$ ipython --no-banner

In [1]: import numpy as np

In [2]: import numpy.linalg as la

In [3]: np.set_printoptions(suppress=True, linewidth=100)

In [4]: rng = np.random.default_rng(446)

In [5]: W0 = rng.normal(size=(25, 12))

In [6]: W0 = 10 * W0 / la.norm(W0, axis=1, keepdims=True)

In [7]: W0.round(2) + 0
Out[7]: 
array([[ 3.9 , -2.74,  3.1 , -2.4 ,  4.32, -3.02, -4.32,  1.39, -0.7 , -3.19, -0.44,  1.64],
       [-3.51, -3.  , -2.5 ,  4.47, -1.45, -2.92,  1.9 ,  0.36, -5.54, -2.07, -0.67, -1.64],
       [ 2.44, -4.02,  0.74, -0.53, -2.2 , -1.73,  5.02,  4.01,  0.5 , -4.16, -1.27, -2.96],
       [ 1.64,  1.01,  1.95,  1.41,  1.14, -0.53, -4.66, -6.38, -4.18, -0.59, -2.38,  1.74],
       [-2.64, -0.55,  2.21,  1.69, -4.81,  0.03, -0.54,  4.49,  2.05, -3.08,  4.24, -3.12],
       [-0.46, -3.25, -1.97, -4.58,  4.06, -1.97,  3.35, -3.67, -3.44,  0.39,  2.05,  1.76],
       [ 3.66,  0.85,  0.89,  0.95,  2.98, -2.49,  3.95, -3.35,  1.21, -2.61, -2.93,  5.05],
       [ 0.68,  1.89, -1.5 , -7.06,  2.11, -0.15, -4.33,  1.3 ,  1.59,  2.25, -0.54, -3.33],
       [-0.17,  2.4 ,  4.4 ,  0.  ,  1.45, -0.45,  4.06,  4.65, -2.09,  4.77,  1.49, -2.27],
       [ 3.87, -0.39, -4.48, -0.86, -6.78,  2.52,  0.96, -0.03,  1.75, -0.34, -2.63,  0.83],
       [-0.56,  4.04,  4.32,  2.61,  1.77, -1.26, -5.75, -2.84,  1.21,  2.68,  1.77, -0.52],
       [-4.02, -4.48, -4.75,  0.02,  4.84, -1.17, -1.07, -0.87,  1.44, -0.34,  3.51, -0.25],
       [-0.83, -2.84,  1.99,  3.8 , -1.82, -1.96,  2.33, -2.74, -1.23,  4.53, -0.74, -5.5 ],
       [ 0.3 ,  2.86,  1.05, -3.58, -3.22,  4.11,  0.36,  1.52, -1.56,  2.  , -4.01,  5.07],
       [-1.74, -3.89,  3.81, -1.44,  1.59,  2.98,  0.3 ,  5.94, -3.49, -1.22, -0.42,  2.13],
       [ 3.01, -5.45,  2.49, -3.2 , -1.01, -1.05,  0.3 ,  2.3 , -2.87, -3.48,  2.96, -2.87],
       [ 0.53,  3.09,  0.33, -0.51,  3.81,  1.25, -2.32,  5.19, -1.26, -0.57, -4.41,  4.48],
       [-0.44,  3.94,  4.31, -3.11, -0.89,  2.82,  2.  , -1.06, -2.94,  2.27, -1.87,  4.98],
       [-6.62,  0.71, -1.56, -2.51,  1.34, -0.96,  0.46,  4.3 ,  0.07, -2.97,  3.65,  1.81],
       [ 0.44, -0.74,  2.4 ,  4.24, -2.25, -2.55, -4.92,  0.93, -0.41,  4.58,  3.17,  2.76],
       [-0.66, -4.88,  2.97, -2.01, -1.45, -0.54,  0.6 , -0.22,  2.96,  5.7 ,  3.35, -2.75],
       [-0.77, -2.36, -3.23, -0.18,  0.17,  0.6 ,  4.58,  5.45, -1.25, -4.17,  2.46, -2.69],
       [-0.32,  1.12, -0.21,  1.07, -1.22, -2.09, -5.34,  5.54,  1.88,  1.57,  5.12, -0.43],
       [-1.39,  0.77, -1.47, -0.7 , -4.04, -3.36, -0.97,  0.  , -3.3 ,  3.35, -5.14,  4.21],
       [-4.04, -2.33, -3.71,  4.05,  3.27,  0.1 ,  3.66, -1.55,  0.92,  1.28,  3.6 , -2.5 ]])

In [8]: d = la.norm(W0[:, None] - W0[None], axis=-1)

In [9]: d.shape
Out[9]: (25, 25)

In [10]: d[:5, :5].round(2)
Out[10]: 
array([[ 0.  , 15.56, 13.24, 11.59, 15.29],
       [15.56,  0.  , 11.83, 13.82, 12.83],
       [13.24, 11.83,  0.  , 17.42, 10.95],
       [11.59, 13.82, 17.42,  0.  , 17.44],
       [15.29, 12.83, 10.95, 17.44,  0.  ]])

In [11]: d.mean(axis=1).argmax()
Out[11]: np.int64(9)

In [12]: la.matrix_rank(d ** 2)
Out[12]: np.int64(13)

In [13]: round(float(la.norm(W0[4] - W0[17])), 2)
Out[13]: 16.42

In [14]: la.norm(W0, axis=2)
AxisError: axis 2 is out of bounds for array of dimension 2


In [15]: np.round(la.norm(W0) ** 2 / la.norm(W0, 2) ** 2, 2)
Out[15]: np.float64(4.71)

In [16]: np.round(la.norm(W0, axis=1), 2)
Out[16]: 
array([10., 10., 10., 10., 10., 10., 10., 10., 10., 10., 10., 10., 10., 10., 10., 10., 10., 10.,
       10., 10., 10., 10., 10., 10., 10.])

In [17]: round(la.norm(W0, 1), 2), round(float(la.norm(W0, np.inf)), 2)
Out[17]: (np.float64(70.06), 31.15)

In [18]: G = np.cov(W0, rowvar=False)

In [19]: np.round(np.polyfit(W0[:, 11], W0[:, 8], 1), 2)
Out[19]: array([-0.2, -0.7])

In [20]: np.round(W0.std(axis=0), 2)
Out[20]: array([2.55, 2.84, 2.79, 2.85, 3.  , 1.97, 3.29, 3.3 , 2.25, 2.97, 2.93, 3.06])

In [21]: round(np.corrcoef(W0[:, 11], W0[:, 8])[0, 1], 2)
Out[21]: np.float64(-0.27)
